$ ipython --no-banner

In [1]: import numpy as np

In [2]: np.set_printoptions(precision=2, suppress=True, linewidth=140, floatmode="fixed")

In [3]: def rnd(a):
   ...:     return np.round(a, 2) + 0
   ...: 

In [4]: E = np.array([[1.0, 0.2, 0.04, 0.01],
   ...:     [0.2, 1.0, 0.2, 0.04],
   ...:     [0.04, 0.2, 1.0, 0.2],
   ...:     [0.01, 0.04, 0.2, 1.0]])

In [5]: B = np.array([[-3, 2], [-1, -3]])

In [6]: W2 = np.kron(B, E)

In [7]: rnd(W2)
Out[7]: 
array([[-3.00, -0.60, -0.12, -0.03,  2.00,  0.40,  0.08,  0.02],
       [-0.60, -3.00, -0.60, -0.12,  0.40,  2.00,  0.40,  0.08],
       [-0.12, -0.60, -3.00, -0.60,  0.08,  0.40,  2.00,  0.40],
       [-0.03, -0.12, -0.60, -3.00,  0.02,  0.08,  0.40,  2.00],
       [-1.00, -0.20, -0.04, -0.01, -3.00, -0.60, -0.12, -0.03],
       [-0.20, -1.00, -0.20, -0.04, -0.60, -3.00, -0.60, -0.12],
       [-0.04, -0.20, -1.00, -0.20, -0.12, -0.60, -3.00, -0.60],
       [-0.01, -0.04, -0.20, -1.00, -0.03, -0.12, -0.60, -3.00]])

In [8]: rnd(np.linalg.norm(W2, 2)), rnd(np.linalg.norm(B, 2) * np.linalg.norm(E, 2))
Out[8]: (np.float64(5.25), np.float64(5.25))

In [9]: low = np.linalg.cholesky(E)

In [10]: E / np.sqrt(np.outer(np.diag(E), np.diag(E)))
Out[10]: 
array([[1.00, 0.20, 0.04, 0.01],
       [0.20, 1.00, 0.20, 0.04],
       [0.04, 0.20, 1.00, 0.20],
       [0.01, 0.04, 0.20, 1.00]])

In [11]: rnd(np.diag(low) ** 2)
Out[11]: array([1.00, 0.96, 0.96, 0.96])

In [12]: rnd(low @ low.T)
Out[12]: 
array([[1.00, 0.20, 0.04, 0.01],
       [0.20, 1.00, 0.20, 0.04],
       [0.04, 0.20, 1.00, 0.20],
       [0.01, 0.04, 0.20, 1.00]])

In [13]: evals, V = np.linalg.eigh(E)

In [14]: x = np.array([2, 6, -8, 3])

In [15]: rnd(x @ E @ x / (x @ x)), rnd(evals[0]), rnd(evals[-1])
Out[15]: (np.float64(0.79), np.float64(0.71), np.float64(1.36))

In [16]: x @ E @ x
Out[16]: np.float64(89.28)

In [17]: rnd(V * np.sqrt(evals) @ V.T)
Out[17]: 
array([[0.99, 0.10, 0.01, 0.00],
       [0.10, 0.99, 0.10, 0.01],
       [0.01, 0.10, 0.99, 0.10],
       [0.00, 0.01, 0.10, 0.99]])

In [18]: r0 = np.array([0, 1, -2, 2])

In [19]: arr = np.array([np.roll(r0, i) for i in range(4)])

In [20]: arr
Out[20]: 
array([[ 0,  1, -2,  2],
       [ 2,  0,  1, -2],
       [-2,  2,  0,  1],
       [ 1, -2,  2,  0]])

In [21]: rnd(np.linalg.norm(arr))
Out[21]: np.float64(6.0)

In [22]: arr[:, 4]
---------------------------------------------------------------------------
IndexError                                Traceback (most recent call last)
Cell In[22], line 1
----> 1 arr[:, 4]

IndexError: index 4 is out of bounds for axis 1 with size 4

In [23]: arr.sum(axis=1)
Out[23]: array([1, 1, 1, 1])

In [24]: np.linalg.matrix_rank(arr)
Out[24]: np.int64(4)

In [25]: np.diff(arr, axis=0)
Out[25]: 
array([[ 2, -1,  3, -4],
       [-4,  2, -1,  3],
       [ 3, -4,  2, -1]])

In [26]: np.zeros(4, 4)
---------------------------------------------------------------------------
TypeError                                 Traceback (most recent call last)
Cell In[26], line 1
----> 1 np.zeros(4, 4)

TypeError: Cannot interpret '4' as a data type

In [27]: np.linalg.rank(arr)
---------------------------------------------------------------------------
AttributeError                            Traceback (most recent call last)
Cell In[27], line 1
----> 1 np.linalg.rank(arr)

AttributeError: module 'numpy.linalg' has no attribute 'rank'

In [28]: np.count_nonzero(arr)
Out[28]: np.int64(12)

In [29]: Q, Rm = np.linalg.qr(arr)

In [30]: rnd(Q)
Out[30]: 
array([[ 0.00, -0.45, -0.60,  0.67],
       [-0.67, -0.60,  0.45,  0.00],
       [ 0.67, -0.30,  0.60,  0.33],
       [-0.33,  0.60,  0.30,  0.67]])

In [31]: np.allclose(Rm.T @ Rm, arr.T @ arr)
Out[31]: True

In [32]: np.trace(Q @ Q.T)
Out[32]: np.float64(4.0)

In [33]: rnd(Q.T @ Q)
Out[33]: 
array([[1.00, 0.00, 0.00, 0.00],
       [0.00, 1.00, 0.00, 0.00],
       [0.00, 0.00, 1.00, 0.00],
       [0.00, 0.00, 0.00, 1.00]])

In [34]: abs(Rm[0, 0]), rnd(np.linalg.norm(arr[:, 0]))
Out[34]: (np.float64(3.0), np.float64(3.0))
